% ipython --no-banner

In [1]: import numpy as np

In [2]: import numpy.linalg as la

In [3]: np.set_printoptions(precision=4, suppress=True, linewidth=200)

In [4]: def tidy(a):
   ...:     return np.round(a, 4) + 0
   ...: 

In [5]: out = np.array([[-1, -4, 5, -4, -1, 0],
   ...:     [2, -1, 5, -1, -1, 1],
   ...:     [4, 2, 3, -1, 4, 2],
   ...:     [-5, 1, -3, -2, 4, 2],
   ...:     [0, 0, 3, 3, -3, -5],
   ...:     [-2, 0, -1, 3, -1, 1]])

In [6]: E = out + out.T

In [7]: E
Out[7]: 
array([[-2, -2,  9, -9, -1, -2],
       [-2, -2,  7,  0, -1,  1],
       [ 9,  7,  6, -4,  7,  1],
       [-9,  0, -4, -4,  7,  5],
       [-1, -1,  7,  7, -6, -6],
       [-2,  1,  1,  5, -6,  2]])

In [8]: out = E[0, 0] * E[1:] - np.outer(E[1:, 0], E[0])

In [9]: out
Out[9]: 
array([[  0,   0,   4, -18,   0,  -6],
       [  0,   4, -93,  89,  -5,  16],
       [  0, -18,  89, -73, -23, -28],
       [  0,   0,  -5, -23,  11,  10],
       [  0,  -6,  16, -28,  10,  -8]])

In [10]: E[:, 0] / E[0, 0]
Out[10]: array([ 1. ,  1. , -4.5,  4.5,  0.5,  1. ])

In [11]: out = np.array([[-2, 1], [2, -2], [-2, -1], [-3, 3], [2, 0], [-1, 0]])

In [12]: np.vstack([E, out.T]).shape
Out[12]: (8, 6)

In [13]: E @ out
Out[13]: 
array([[  9, -34],
       [-17,  -5],
       [  9, -23],
       [ 47, -17],
       [-41,  15],
       [-25,  10]])

In [14]: np.einsum("ik,kj->ij", E, out)
Out[14]: 
array([[  9, -34],
       [-17,  -5],
       [  9, -23],
       [ 47, -17],
       [-41,  15],
       [-25,  10]])

In [15]: la.matrix_rank(np.vstack([E, out.T]))
Out[15]: np.int64(6)

In [16]: K = np.loadtxt("arr.csv", delimiter=",")

In [17]: K
Out[17]: 
array([[ 0.,  0.,  1.,  2., -4., -2.,  5., -2., -2.],
       [ 0., -3.,  0.,  0.,  0.,  0.,  0.,  0.,  0.],
       [ 3.,  0., -2., -5., -2., -1., -2., -1.,  2.],
       [ 5.,  0., -5., -1.,  0.,  0., -1.,  0., -4.],
       [-5.,  0.,  5., -4., -3., -5.,  2., -4., -5.],
       [-1.,  0., -3., -1.,  0.,  0.,  1.,  1., -4.],
       [ 2.,  0.,  3.,  0.,  0.,  0.,  1.,  3., -3.],
       [ 0.,  0., -1.,  1.,  5.,  5.,  3., -5.,  5.],
       [ 3.,  0.,  1., -3.,  0., -4.,  4.,  2., -2.]])

In [18]: # splits into 2 blocks

In [19]: K @ K
Out[19]: 
array([[ 39.,   0., -11.,  15.,   0.,  17., -23.,  34.,   1.],
       [  0.,   9.,   0.,   0.,   0.,   0.,   0.,   0.,   0.],
       [-18.,   0.,  22.,  23.,  -7.,  -7.,  22.,   6.,  21.],
       [-34.,   0.,  13.,  48., -10.,  11.,  19., -16.,  -5.],
       [  4.,   0.,  10.,  -3.,  -1.,  20., -72.,  28.,  55.],
       [-24.,   0.,   8.,  27.,  15.,  26., -10.,  -5.,  10.],
       [  2.,   0.,  -7.,   1.,   1.,  20.,   2., -25.,  20.],
       [ -7.,   0.,  26., -41., -38., -69.,  24.,  30., -95.],
       [ -6.,   0.,  36.,  16.,  -4.,  11.,  14., -13.,  26.]])

In [20]: (K + K.T) / 2
Out[20]: 
array([[ 0. ,  0. ,  2. ,  3.5, -4.5, -1.5,  3.5, -1. ,  0.5],
       [ 0. , -3. ,  0. ,  0. ,  0. ,  0. ,  0. ,  0. ,  0. ],
       [ 2. ,  0. , -2. , -5. ,  1.5, -2. ,  0.5, -1. ,  1.5],
       [ 3.5,  0. , -5. , -1. , -2. , -0.5, -0.5,  0.5, -3.5],
       [-4.5,  0. ,  1.5, -2. , -3. , -2.5,  1. ,  0.5, -2.5],
       [-1.5,  0. , -2. , -0.5, -2.5,  0. ,  0.5,  3. , -4. ],
       [ 3.5,  0. ,  0.5, -0.5,  1. ,  0.5,  1. ,  3. ,  0.5],
       [-1. ,  0. , -1. ,  0.5,  0.5,  3. ,  3. , -5. ,  3.5],
       [ 0.5,  0. ,  1.5, -3.5, -2.5, -4. ,  0.5,  3.5, -2. ]])

In [21]: (K - K.T) / 2
Out[21]: 
array([[ 0. ,  0. , -1. , -1.5,  0.5, -0.5,  1.5, -1. , -2.5],
       [ 0. ,  0. ,  0. ,  0. ,  0. ,  0. ,  0. ,  0. ,  0. ],
       [ 1. ,  0. ,  0. ,  0. , -3.5,  1. , -2.5,  0. ,  0.5],
       [ 1.5,  0. ,  0. ,  0. ,  2. ,  0.5, -0.5, -0.5, -0.5],
       [-0.5,  0. ,  3.5, -2. ,  0. , -2.5,  1. , -4.5, -2.5],
       [ 0.5,  0. , -1. , -0.5,  2.5,  0. ,  0.5, -2. ,  0. ],
       [-1.5,  0. ,  2.5,  0.5, -1. , -0.5,  0. ,  0. , -3.5],
       [ 1. ,  0. ,  0. ,  0.5,  4.5,  2. ,  0. ,  0. ,  1.5],
       [ 2.5,  0. , -0.5,  0.5,  2.5,  0. ,  3.5, -1.5,  0. ]])

In [22]: tidy(np.abs(la.eigvals(K)).max())
Out[22]: np.float64(10.6566)

In [23]: cov = K.T @ K

In [24]: np.allclose(cov, cov.T)
Out[24]: True

In [25]: cov
Out[25]: 
array([[ 73.,   0., -44.,  -8.,   9.,  10.,  -8.,  28.,   3.],
       [  0.,   9.,   0.,   0.,   0.,   0.,   0.,   0.,   0.],
       [-44.,   0.,  75.,  -4., -20., -34.,  25.,  -7., -15.],
       [ -8.,   0.,  -4.,  57.,  19.,  38.,   3.,   5.,  25.],
       [  9.,   0., -20.,  19.,  54.,  50.,  -7.,  -3.,  44.],
       [ 10.,   0., -34.,  38.,  50.,  71., -19.,  -8.,  60.],
       [ -8.,   0.,  25.,   3.,  -7., -19.,  61., -19., -20.],
       [ 28.,   0.,  -7.,   5.,  -3.,  -8., -19.,  60., -20.],
       [  3.,   0., -15.,  25.,  44.,  60., -20., -20., 103.]])

In [26]: tidy(la.eigvalsh(cov)[::-1])
Out[26]: array([220.2601, 130.0983,  61.9528,  59.5858,  41.6636,  26.7373,  10.2204,   9.    ,   3.4818])

In [27]: np.trace(cov), (K ** 2).sum()
Out[27]: (np.float64(563.0), np.float64(563.0))
